In [1]: import numpy as np

In [2]: np.set_printoptions(suppress=True, linewidth=120)

In [3]: def rd(a):
   ...:     return np.round(a, 2) + 0
   ...: 

In [4]: feats = np.load("block16.npy")

In [5]: print(feats)
[[-2.  1.  1.  1.  1.  1.  1.  1.]
 [ 1. -2.  1.  1.  1.  1.  1.  1.]
 [ 1.  1. -2.  1.  1.  1.  1.  1.]
 [ 1.  1.  1. -2.  1.  1.  1.  1.]
 [ 1.  1.  1.  1. -2.  1.  1.  1.]
 [ 1.  1.  1.  1.  1. -2.  1.  1.]
 [ 1.  1.  1.  1.  1.  1. -2.  1.]
 [ 1.  1.  1.  1.  1.  1.  1. -2.]]

In [6]: vec = np.array([3, 1, 1, 3, 1, 1, 2, 2])

In [7]: h1 = np.maximum(feats @ vec, 0)

In [8]: feats * (h1 > 1e-9)[:, None]
Out[8]: 
array([[-2.,  1.,  1.,  1.,  1.,  1.,  1.,  1.],
       [ 1., -2.,  1.,  1.,  1.,  1.,  1.,  1.],
       [ 1.,  1., -2.,  1.,  1.,  1.,  1.,  1.],
       [ 1.,  1.,  1., -2.,  1.,  1.,  1.,  1.],
       [ 1.,  1.,  1.,  1., -2.,  1.,  1.,  1.],
       [ 1.,  1.,  1.,  1.,  1., -2.,  1.,  1.],
       [ 1.,  1.,  1.,  1.,  1.,  1., -2.,  1.],
       [ 1.,  1.,  1.,  1.,  1.,  1.,  1., -2.]])

In [9]: print(np.maximum(feats @ (3 * vec), 0))
[15. 33. 33. 15. 33. 33. 24. 24.]

In [10]: print(np.flatnonzero(h1 > 1e-9))
[0 1 2 3 4 5 6 7]

In [11]: rd(np.tanh(feats @ vec))
Out[11]: array([1., 1., 1., 1., 1., 1., 1., 1.])

In [12]: np.maximum(feats @ vec, 0) - np.maximum(-feats @ vec, 0)
Out[12]: array([ 5., 11., 11.,  5., 11., 11.,  8.,  8.])

In [13]: h1
Out[13]: array([ 5., 11., 11.,  5., 11., 11.,  8.,  8.])

In [14]: print(feats.T @ h1)
[55. 37. 37. 55. 37. 37. 46. 46.]

In [15]: m1 = np.loadtxt("sample18.csv", delimiter=",")

In [16]: m1
Out[16]: 
array([[-0.3 , -1.7 ,  0.5 ,  1.7 ,  0.7 ,  0.9 ],
       [-0.6 ,  0.6 , -0.9 , -1.  ,  0.5 , -0.4 ],
       [-0.8 , -0.5 ,  0.  ,  1.8 ,  0.8 , -1.5 ],
       [ 0.5 , -1.5 , -0.1 ,  2.  ,  1.4 , -0.7 ],
       [ 0.  ,  0.1 ,  0.5 , -0.6 , -1.3 , -0.9 ],
       [ 1.3 , -0.3 , -2.8 ,  2.  ,  0.2 ,  0.  ],
       [ 0.9 , -0.6 ,  0.3 , -2.8 ,  0.5 ,  0.8 ],
       [ 1.  ,  0.3 , -0.1 , -0.1 , -0.8 ,  1.9 ],
       [-1.2 ,  0.4 , -1.1 ,  1.4 ,  1.7 ,  0.  ],
       [ 0.9 ,  0.6 , -1.5 ,  1.1 ,  1.6 ,  3.  ],
       [-1.  ,  0.9 ,  1.6 ,  2.2 , -0.6 ,  1.3 ],
       [ 1.3 ,  0.1 , -0.6 ,  0.9 ,  1.9 ,  0.3 ],
       [ 0.99,  0.54, -1.41,  1.11,  1.66,  3.04],
       [-0.1 , -1.3 ,  0.4 , -1.6 , -1.5 ,  0.9 ],
       [-0.1 , -0.7 ,  0.3 , -1.7 , -0.3 , -0.3 ]])

In [17]: def softmax(z):
    ...:     e = np.exp(z - z.max(axis=-1, keepdims=True))
    ...:     return e / e.sum(axis=-1, keepdims=True)
    ...: 

In [18]: rd(softmax(m1[2]))
Out[18]: array([0.04, 0.06, 0.09, 0.57, 0.21, 0.02])

In [19]: rd(softmax(m1[2] + 2))
Out[19]: array([0.04, 0.06, 0.09, 0.57, 0.21, 0.02])

In [20]: att = m1 @ m1.T / np.sqrt(6)

In [21]: softmax(att).round(6).argmax(axis=1)
Out[21]: array([ 0,  1,  2,  3,  4,  5,  6, 12,  8, 12, 10, 12, 12, 13,  6])

In [22]: rd(softmax(att)[2] @ m1)
Out[22]: array([-0.24, -0.58, -0.29,  1.65,  0.96, -0.52])

In [23]: A2 = np.c_[m1[:, :5] @ np.array([[1, -1, 1, 0, 0],
    ...:     [1, 2, -1, 2, -2],
    ...:     [0, 1, 2, -2, 0],
    ...:     [-1, 0, 1, -1, -1],
    ...:     [2, 0, -1, 0, 0]]), np.array([5, 7, 0, 0, 2, 1, 0, 1, 1, 4, 4, 1, 1, 3, 8])]

In [24]: rd(A2)
Out[24]: 
array([[-2.3 , -2.6 ,  3.4 , -6.1 ,  1.7 ,  5.  ],
       [ 2.  ,  0.9 , -4.5 ,  4.  , -0.2 ,  7.  ],
       [-1.5 , -0.2 ,  0.7 , -2.8 , -0.8 ,  0.  ],
       [-0.2 , -3.6 ,  2.4 , -4.8 ,  1.  ,  0.  ],
       [-1.9 ,  0.7 ,  1.6 , -0.2 ,  0.4 ,  2.  ],
       [-0.6 , -4.7 , -2.2 ,  3.  , -1.4 ,  1.  ],
       [ 4.1 , -1.8 , -1.2 ,  1.  ,  4.  ,  0.  ],
       [-0.2 , -0.5 ,  1.2 ,  0.9 , -0.5 ,  1.  ],
       [ 1.2 ,  0.9 , -4.1 ,  1.6 , -2.2 ,  1.  ],
       [ 3.6 , -1.2 , -3.2 ,  3.1 , -2.3 ,  4.  ],
       [-3.5 ,  4.4 ,  4.1 , -3.6 , -4.  ,  4.  ],
       [ 4.3 , -1.7 , -1.  ,  0.5 , -1.1 ,  1.  ],
       [ 3.74, -1.32, -2.92,  2.79, -2.19,  1.  ],
       [-2.8 , -2.1 ,  1.9 , -1.8 ,  4.2 ,  3.  ],
       [ 0.3 , -1.  , -0.2 , -0.3 ,  3.1 ,  8.  ]])

In [25]: rd(np.linalg.lstsq(m1, A2[:, 0])[0])
Out[25]: array([ 1.,  1.,  0., -1.,  2.,  0.])

In [26]: np.linalg.matrix_rank(A2)
Out[26]: np.int64(6)

In [27]: print(rd(np.linalg.norm(np.linalg.qr(m1)[0].T @ A2, axis=0) ** 2 / ((A2 ** 2).sum(axis=0) + 1e-12)))
[1.   1.   1.   1.   1.   0.29]

In [28]: print(rd(np.linalg.norm(A2 - m1 @ np.linalg.lstsq(m1, A2)[0], axis=0)))
[ 0.    0.    0.    0.    0.   11.53]
